In [1]: import numpy as np

In [2]: np.set_printoptions(suppress=True, linewidth=120)

In [3]: sigma = 20 * 0.9 ** np.arange(3)

In [4]: rng = np.random.default_rng(132728)

In [5]: arr = rng.normal(size=(35, 3)) * rng.permutation(sigma)

In [6]: print(arr.round(2))
[[ 23.83 -31.79  17.59]
 [ -9.52  -7.82  -0.32]
 [ -5.13  29.15  -8.23]
 [ -1.75  11.82 -39.57]
 [ -5.49  -4.98  11.06]
 [ -5.84 -42.9   -2.38]
 [  9.88   6.91 -15.44]
 [-15.85 -16.25 -16.1 ]
 [ -7.79  -6.5    0.01]
 [-19.06  -8.57  13.62]
 [-10.63 -21.84 -29.11]
 [-14.68  11.03 -34.7 ]
 [ -0.38  15.92 -17.95]
 [ 14.99  17.51 -18.21]
 [ -1.22  11.81  21.36]
 [ -0.62 -13.19  -5.01]
 [  5.02  -9.41   1.68]
 [  2.58  11.23 -32.1 ]
 [-15.16  -7.62  12.16]
 [ 10.97   4.85 -17.69]
 [ 12.01 -20.66  12.01]
 [ 12.59   4.44 -21.34]
 [ -8.94 -36.73   2.56]
 [  8.12 -21.99 -27.66]
 [ -7.83  14.57  21.37]
 [  7.75  22.26  -5.73]
 [ 11.08  -2.9  -11.2 ]
 [ 12.99  42.78   1.28]
 [ 23.53  -1.16  29.84]
 [-17.1   -9.02  24.29]
 [ -2.1  -24.73  29.84]
 [ 18.67   8.85   6.21]
 [-26.4    5.46  24.42]
 [ 17.31  29.62 -10.92]
 [ 10.67 -36.22 -16.17]]

In [7]: dist = np.linalg.norm(arr[:, None] - arr[None], axis=-1)

In [8]: print((dist + 1e9 * np.eye(35)).round(6).argmin(axis=1))
[20  8 25 17 18 22 19 10  1 18  7  3  6  6 24 16 15  3  9  6 16 19  5 34 14 33 19 33 31  9 29 25 29 25 23]

In [9]: print(np.flatnonzero(dist[17] < dist.mean() / 2))
[ 3  6 11 12 17 19 21]

In [10]: print(dist.mean(axis=1).argmax())
27

In [11]: print(dist[:5, :5].round(2))
[[ 0.   44.8  72.24 76.3  40.26]
 [44.8   0.   38.06 44.57 12.4 ]
 [72.24 38.06  0.   35.97 39.2 ]
 [76.3  44.57 35.97  0.   53.47]
 [40.26 12.4  39.2  53.47  0.  ]]

In [12]: F = np.array([[-2, -1, 0, 1, 2, 3, 4, 5],
    ...:     [6, 7, 8, 9, 10, 11, 12, 13],
    ...:     [14, 15, 16, 17, 18, 19, 20, 21],
    ...:     [22, 23, 24, 25, 26, 27, 28, 29],
    ...:     [30, 31, 32, 33, 34, 35, 36, 37],
    ...:     [38, 39, 40, 41, 42, 43, 44, 45],
    ...:     [46, 47, 48, 49, 50, 51, 52, 53],
    ...:     [54, 55, 56, 57, 58, 59, 60, 61]])

In [13]: # looks like rank 2

In [14]: print(np.diff(F, axis=0))
[[8 8 8 8 8 8 8 8]
 [8 8 8 8 8 8 8 8]
 [8 8 8 8 8 8 8 8]
 [8 8 8 8 8 8 8 8]
 [8 8 8 8 8 8 8 8]
 [8 8 8 8 8 8 8 8]
 [8 8 8 8 8 8 8 8]]

In [15]: print(F - F[0])
[[ 0  0  0  0  0  0  0  0]
 [ 8  8  8  8  8  8  8  8]
 [16 16 16 16 16 16 16 16]
 [24 24 24 24 24 24 24 24]
 [32 32 32 32 32 32 32 32]
 [40 40 40 40 40 40 40 40]
 [48 48 48 48 48 48 48 48]
 [56 56 56 56 56 56 56 56]]

In [16]: print(F.mean(axis=0))
[26. 27. 28. 29. 30. 31. 32. 33.]

In [17]: np.linalg.rank(F)
AttributeError: module 'numpy.linalg' has no attribute 'rank'


In [18]: print(F.shape)
(8, 8)

In [19]: print(np.unravel_index(np.abs(F).argmax(), F.shape))
(np.int64(7), np.int64(7))

In [20]: E = np.load("layer10.npy")

In [21]: print(E)
[[0. 1. 1. 1. 1. 1. 1. 1. 1.]
 [1. 0. 1. 1. 1. 1. 1. 1. 1.]
 [1. 1. 0. 1. 1. 1. 1. 1. 1.]
 [1. 1. 1. 0. 1. 1. 1. 1. 1.]
 [1. 1. 1. 1. 0. 1. 1. 1. 1.]
 [1. 1. 1. 1. 1. 0. 1. 1. 1.]
 [1. 1. 1. 1. 1. 1. 0. 1. 1.]
 [1. 1. 1. 1. 1. 1. 1. 0. 1.]
 [1. 1. 1. 1. 1. 1. 1. 1. 0.]]

In [22]: print(np.round(np.linalg.norm(E[6], 1), 2), round(np.linalg.norm(E[6], np.inf), 2))
8.0 1.0

In [23]: print(round(np.linalg.norm(E, 1), 2), round(np.linalg.norm(E, np.inf), 2))
8.0 8.0

In [24]: print(E[6] @ E[0])
7.0

In [25]: print(np.round(np.linalg.norm(E, axis=1), 2))
[2.83 2.83 2.83 2.83 2.83 2.83 2.83 2.83 2.83]

In [26]: print(np.round(np.linalg.norm(E[6] - E[0]), 2))
1.41

In [27]: other = E + rng.integers(-2, 3, (9, 1)) @ rng.integers(-2, 3, (1, 9))

In [28]: print(other)
[[ 2.  3.  1.  2.  3.  3.  2.  3.  2.]
 [-1. -2.  1.  0. -1. -1.  0. -1.  0.]
 [ 1.  1.  0.  1.  1.  1.  1.  1.  1.]
 [ 1.  1.  1.  0.  1.  1.  1.  1.  1.]
 [ 5.  5.  1.  3.  4.  5.  3.  5.  3.]
 [ 1.  1.  1.  1.  1.  0.  1.  1.  1.]
 [ 5.  5.  1.  3.  5.  5.  2.  5.  3.]
 [-1. -1.  1.  0. -1. -1.  0. -2.  0.]
 [ 5.  5.  1.  3.  5.  5.  3.  5.  2.]]

In [29]: print(np.round(np.linalg.svd(other - E, compute_uv=False), 2) + 0)
[18.57  0.    0.    0.    0.    0.    0.    0.    0.  ]
